>>> import numpy as np
>>> np.set_printoptions(precision=1, suppress=True, linewidth=100, sign=" ")
>>> def rd(a):
...     return np.round(a, 1) + 0
... 
>>> K = np.load("x.npy")
>>> K
array([[  0.4,   0.5, -26. ,   1.9,  -0.1],
       [  0. ,   2.2,  24. ,   1.1,   0.9],
       [ -0.7,   0.2,  -2. ,  -0.7,   0.6],
       [ -0.6,   0.7,   4. ,  -1.2,   1.4],
       [ -1.9,  -0.6,  20. ,   0. ,  -0.4]])
>>> out = np.array([[1, 2, -1], [1, 0, 1], [-1, 1, -2], [-2, -2, 1], [2, -1, 0]])
>>> rd(np.einsum("ij->j", K))
array([-2.8,  3. , 20. ,  1.1,  2.4])
>>> np.linalg.matrix_rank(np.vstack([K, out.T]))
np.int64(5)
>>> left, s, VT = np.linalg.svd(K)
>>> rd(s)
array([ 40.9,   3.1,   2.4,   1.6,   0.1])
>>> np.argmax(s[:-1] / (s[1:] + 1e-6)) + 1
np.int64(1)
>>> out = left[:, :1] @ np.diag(s[:1]) @ VT[:1]
>>> np.linalg.matrix_rank(K, rtol=0.05)
np.int64(3)
>>> rd(np.linalg.norm(K - out, 2)), rd(s[1])
(np.float64(3.1), np.float64(3.1))
>>> rd(out)
array([[  0.8,  -0.5, -26. ,   0.4,  -0.3],
       [ -0.7,   0.4,  24. ,  -0.4,   0.3],
       [  0.1,   0. ,  -2. ,   0. ,   0. ],
       [ -0.1,   0.1,   4.1,  -0.1,   0.1],
       [ -0.6,   0.4,  20. ,  -0.3,   0.2]])
>>> np.linalg.matrix_rank(out)
np.int64(1)
>>> out = np.linalg.inv(K)
>>> (np.abs(out) > 1e-9).astype(int)
array([[ 1,  1,  1,  1,  1],
       [ 1,  1,  1,  1,  1],
       [ 1,  1,  1,  1,  1],
       [ 1,  1,  1,  1,  1],
       [ 1,  1,  1,  1,  1]])
>>> rd(np.linalg.inv(out))
array([[  0.4,   0.5, -26. ,   1.9,  -0.1],
       [  0. ,   2.2,  24. ,   1.1,   0.9],
       [ -0.7,   0.2,  -2. ,  -0.7,   0.6],
       [ -0.6,   0.7,   4. ,  -1.2,   1.4],
       [ -1.9,  -0.6,  20. ,   0. ,  -0.4]])
>>> rd(K @ out)
array([[ 1.,  0.,  0.,  0.,  0.],
       [ 0.,  1.,  0.,  0.,  0.],
       [ 0.,  0.,  1.,  0.,  0.],
       [ 0.,  0.,  0.,  1.,  0.],
       [ 0.,  0.,  0.,  0.,  1.]])
>>> rd(np.linalg.det(K) * np.linalg.det(out))
np.float64(1.0)
>>> rd(np.linalg.cond(K))
np.float64(324.1)
>>> np.allclose(out, K.T)
False
>>> u = np.array([-2, 1, 2])
>>> rd(np.correlate(K[4], K[1], "full"))
array([ -1.7,  -2.6, -28.3,   3.4, 478.3,  43.6,  -9.6,  -0.9,   0. ])
>>> rd(np.polyval(u, K[4]))
array([  -7.1,    0.7, -778. ,    2. ,    1.3])
>>> rd(np.cross(K[4, :3], K[1, :3]))
array([-58.4,  45.6,  -4.2])
>>> T = np.stack([K, -1 * K, K[::-1]])
>>> rd(np.einsum("bij,cij->bc", T, T))
array([[ 1692.6, -1692.6,  -841.7],
       [-1692.6,  1692.6,   841.7],
       [ -841.7,   841.7,  1692.6]])
>>> rd(np.linalg.norm(T, axis=(1, 2)))
array([ 41.1,  41.1,  41.1])
>>> (T @ K.T).shape
(3, 5, 5)
>>> T.sum(axis=0)
array([[ -1.9,  -0.6,  20. ,   0. ,  -0.4],
       [ -0.6,   0.7,   4. ,  -1.2,   1.4],
       [ -0.7,   0.2,  -2. ,  -0.7,   0.6],
       [  0. ,   2.2,  24. ,   1.1,   0.9],
       [  0.4,   0.5, -26. ,   1.9,  -0.1]])
>>> np.linalg.matrix_rank(T)
array([ 5,  5,  5])
>>> rd(np.linalg.det(T))
array([ 61.9, -61.9,  61.9])
>>> arr = np.load("mat.npy")
>>> arr
array([[-3, -3,  3,  1],
       [ 0,  0,  0,  0],
       [-2, -5,  0, -4],
       [ 0,  0,  0,  0],
       [-3, -3,  3,  1],
       [ 0,  0,  0,  0],
       [ 0,  0,  0,  0],
       [-4,  1, -3, -6],
       [-4,  5,  3, -5],
       [-3, -3,  3,  1],
       [-4,  5,  3, -5]])
>>> d = np.linalg.norm(arr[:, None] - arr[None], axis=-1)
>>> (d + 1e9 * np.eye(11)).round(6).argmin(axis=1)
array([  4,   3,   0,   1,   0,   1,   1,   2,  10,   0,   8])
>>> rd(np.linalg.norm(arr - arr.mean(axis=0), axis=1))
array([ 4.3,  2.8,  5.4,  2.8,  4.3,  2.8,  2.8,  6.5,  6.9,  4.3,  6.9])
>>> rd(d[0])
array([  0. ,   5.3,   6.2,   5.3,   0. ,   5.3,   5.3,  10.1,  10. ,   0. ,  10. ])
>>> rd(d[:5, :5])
array([[ 0. ,  5.3,  6.2,  5.3,  0. ],
       [ 5.3,  0. ,  6.7,  0. ,  5.3],
       [ 6.2,  6.7,  0. ,  6.7,  6.2],
       [ 5.3,  0. ,  6.7,  0. ,  5.3],
       [ 0. ,  5.3,  6.2,  5.3,  0. ]])
>>> np.unravel_index(d.round(6).argmax(), d.shape)
(np.int64(2), np.int64(8))
>>> gram = np.cov(arr, rowvar=False)
>>> np.median(arr, axis=0)
array([-3.,  0.,  0.,  0.])
>>> rd(gram)
array([[ 3.1, -1.3, -1.4,  2.7],
       [-1.3, 10.2,  0.3, -5. ],
       [-1.4,  0.3,  4.1,  1.6],
       [ 2.7, -5. ,  1.6,  7.9]])
>>> L = np.linalg.cholesky(gram)
>>> rd(np.prod(np.diag(L)) ** 2), rd(np.linalg.det(gram))
(np.float64(192.4), np.float64(192.4))
>>> rd(gram / np.sqrt(np.outer(np.diag(gram), np.diag(gram))))
array([[ 1. , -0.2, -0.4,  0.6],
       [-0.2,  1. ,  0.1, -0.6],
       [-0.4,  0.1,  1. ,  0.3],
       [ 0.6, -0.6,  0.3,  1. ]])
>>> rd(L @ L.T)
array([[ 3.1, -1.3, -1.4,  2.7],
       [-1.3, 10.2,  0.3, -5. ],
       [-1.4,  0.3,  4.1,  1.6],
       [ 2.7, -5. ,  1.6,  7.9]])
>>> rd(np.diag(L) ** 2)
array([ 3.1,  9.6,  3.5,  1.9])
>>> proj = arr @ np.linalg.solve(arr.T @ arr, arr.T)
>>> rd(np.linalg.eigvalsh(proj))
array([ 0.,  0.,  0.,  0.,  0.,  0.,  0.,  1.,  1.,  1.,  1.])
>>> np.allclose(proj @ proj, proj)
True
>>> np.trace(proj)
np.float64(4.0)
>>> cen = (arr - arr.mean(axis=0)) / arr.std(axis=0)
>>> rd(cen.std(axis=0))
array([ 1.,  1.,  1.,  1.])
>>> np.argwhere(np.abs(cen) > 2)
array([[ 7,  2]])
>>> b = np.linalg.lstsq(np.delete(cen, 3, axis=1), cen[:, 3])[0]
>>> rd(1 - np.var(cen[:, 3] - np.delete(cen, 3, axis=1) @ b))
np.float64(0.8)
>>> np.abs(b).argmax()
np.int64(0)
>>> rng = np.random.default_rng(99768)
>>> t = np.sort(rng.uniform(-2, 2, 12))
>>> mat = np.c_[t, t ** 2, t ** 3] @ np.array([[8, -6, 1], [-3, 8, 8], [-2, -2, 3]])
>>> rd(mat)
array([[-12.4,  40. ,   6.6],
       [ -9. ,  15.9,   4. ],
       [ -8.6,  14.6,   3.7],
       [ -1.9,   1.7,   0.1],
       [ -0.9,   0.8,   0. ],
       [  0.4,  -0.3,   0.1],
       [  2.5,  -1.2,   1.8],
       [  3.3,  -1.2,   4.1],
       [  3.4,  -1. ,   5.3],
       [  3.5,  -0.9,   6.2],
       [  1.3,   1.1,  20. ],
       [-10.3,   3.9,  53.7]])
>>> x0 = np.array([-4, -2, -1, -4])
>>> y = arr @ x0
>>> b, lr = np.zeros(4), 1 / np.linalg.norm(arr, 2) ** 2
>>> for i in range(25):
...     b -= lr * arr.T @ (arr @ b - y)
...     if i % 5 == 0: print(i, round(np.linalg.norm(arr @ b - y), 1))
... 
0 22.8
5 3.6
10 1.6
15 1.3
20 1.1
>>> rd(b)
array([-3.7, -2.1, -0.8, -4.2])
